$ python3 -q
>>> import numpy as np
>>> np.set_printoptions(precision=4, suppress=True, linewidth=140, legacy="1.25")
>>> K = np.loadtxt("a.csv", delimiter=",")
>>> K
array([[ 6., 13.,  2.,  0., 13.,  2.],
       [ 0.,  1.,  0.,  0.,  5.,  0.],
       [10., 12.,  5.,  4., 15.,  6.],
       [ 0.,  2.,  0.,  0.,  3.,  0.],
       [ 3., 11.,  2.,  0.,  9.,  2.],
       [ 0.,  0.,  0.,  4.,  3.,  0.],
       [ 2.,  9.,  0.,  0.,  9.,  0.],
       [ 4.,  2.,  0.,  9.,  7.,  3.],
       [ 2., 11.,  0.,  0.,  9.,  0.],
       [ 7., 13.,  4.,  0., 13.,  4.],
       [ 0.,  0.,  0.,  6.,  1.,  0.],
       [ 1.,  8.,  0.,  0.,  7.,  0.],
       [ 0.,  0.,  0.,  0.,  1.,  0.],
       [ 3.,  6.,  1.,  4.,  7.,  3.],
       [ 6.,  5.,  2.,  9.,  9.,  5.],
       [ 5., 11.,  6.,  3.,  9.,  6.],
       [ 3.,  2.,  0.,  6.,  7.,  1.],
       [ 0.,  0.,  0.,  4.,  3.,  0.],
       [11., 15.,  6.,  1., 17.,  6.],
       [ 6.,  9.,  6.,  7.,  9.,  7.],
       [ 0.,  0.,  0.,  0.,  3.,  0.],
       [ 3.,  6.,  1.,  4.,  7.,  3.],
       [ 1.,  3.,  0.,  4.,  5.,  1.],
       [ 0.,  0.,  0.,  3.,  1.,  0.],
       [ 1.,  2.,  0.,  0.,  7.,  0.],
       [ 0.,  2.,  0.,  6.,  3.,  2.],
       [ 1.,  6.,  0.,  0.,  7.,  0.],
       [ 4.,  3.,  0.,  4.,  9.,  0.],
       [ 0.,  5.,  0.,  0.,  5.,  0.],
       [ 2.,  5.,  0.,  0.,  9.,  0.],
       [ 4., 12.,  1.,  0., 11.,  1.],
       [ 2.,  3.,  0.,  7.,  5.,  3.],
       [ 0.,  1.,  0.,  0.,  5.,  0.],
       [ 5., 11.,  6.,  3.,  9.,  6.],
       [ 4.,  7.,  0.,  2.,  9.,  2.],
       [ 2.,  6.,  0.,  1.,  7.,  1.],
       [ 0.,  5.,  0.,  0.,  5.,  0.],
       [11., 12.,  7.,  7., 15.,  8.],
       [ 0.,  8.,  0.,  0.,  7.,  0.],
       [ 0.,  4.,  0.,  0.,  7.,  0.],
       [ 0.,  8.,  0.,  0.,  7.,  0.],
       [ 3.,  6.,  1.,  4.,  7.,  3.],
       [ 1.,  6.,  0.,  0.,  7.,  0.]])
>>> basis = K[[4, 37]].astype(float)
>>> for _ in range(6):
...     lab = np.linalg.norm(K[:, None] - basis, axis=-1).argmin(axis=1)
...     basis = np.array([K[lab == j].mean(axis=0) for j in range(2)])
... 
>>> lab
array([1, 0, 1, 0, 1, 0, 0, 0, 0, 1, 0, 0, 0, 0, 0, 1, 0, 0, 1, 1, 0, 0, 0, 0, 0, 0, 0, 0, 0, 0, 1, 0, 0, 1, 0, 0, 0, 1, 0, 0, 0, 0, 0])
>>> basis[1] - basis[0]
array([5.4364, 7.9   , 4.3485, 0.1667, 6.1515, 3.9818])
>>> basis
array([[ 1.3636,  4.    ,  0.1515,  2.3333,  5.8485,  0.8182],
       [ 6.8   , 11.9   ,  4.5   ,  2.5   , 12.    ,  4.8   ]])
>>> np.abs(basis[1] - basis[0]).argmax()
1
>>> np.bincount(lab)
array([33, 10])
>>> np.linalg.norm(K, axis=0)
array([26.1343, 47.571 , 15.8114, 24.0416, 53.3198, 19.0526])
>>> round(np.linalg.norm(K, "nuc"), 4)
133.3308
>>> round(np.linalg.norm(K[20], 1), 4), round(float(np.linalg.norm(K[20], np.inf)), 4)
(3.0, 3.0)
>>> x = np.array([0, 2, 0, 0, 1, 2])
>>> target = K @ x
>>> target
array([43.,  7., 51.,  7., 35.,  3., 27., 17., 31., 47.,  1., 23.,  1., 25., 29., 43., 13.,  3., 59., 41.,  3., 25., 13.,  1., 11., 11.,
       19., 15., 15., 19., 37., 17.,  7., 43., 27., 21., 15., 55., 23., 15., 23., 25., 19.])
>>> try:
...     np.linalg.solve(K, target)
... except np.linalg.LinAlgError as e:
...     print("failed:", e)
... 
failed: Last 2 dimensions of the array must be square
>>> np.round(np.linalg.solve(K.T @ K, K.T @ target), 4) + 0
array([0., 2., 0., 0., 1., 2.])
>>> rng = np.random.default_rng(917)
>>> target = target + 0.1 * rng.normal(size=43)
>>> target
array([43.1197,  7.1074, 51.0129,  7.0438, 35.0839,  3.0154, 26.8226, 16.9427, 30.8981, 46.8829,  1.0343, 22.9703,  1.0758, 25.0108,
       29.0309, 43.0847, 12.81  ,  2.8985, 58.7804, 41.0442,  3.2253, 25.0561, 13.1189,  1.0191, 10.8443, 11.0812, 18.85  , 14.9955,
       14.9616, 19.052 , 37.1361, 16.9764,  6.8576, 42.9495, 26.9422, 21.0082, 15.1245, 54.8507, 22.9064, 14.9681, 22.9709, 25.1816,
       18.9114])
>>> c, *_ = np.linalg.lstsq(K, target)
>>> [round(float(np.linalg.norm(np.linalg.solve(K.T @ K + lam * np.eye(6), K.T @ target))), 2) for lam in (0, 1, 10, 100)]
[3.02, 2.93, 2.64, 2.34]
>>> round(np.linalg.norm(target - K @ c), 4)
0.6408
>>> np.round(K.T @ (target - K @ c), 4) + 0
array([0., 0., 0., 0., 0., 0.])
>>> c.round()
array([-0.,  2., -0., -0.,  1.,  2.])
>>> c
array([-0.0162,  2.0056, -0.0197, -0.0013,  0.9949,  2.0338])
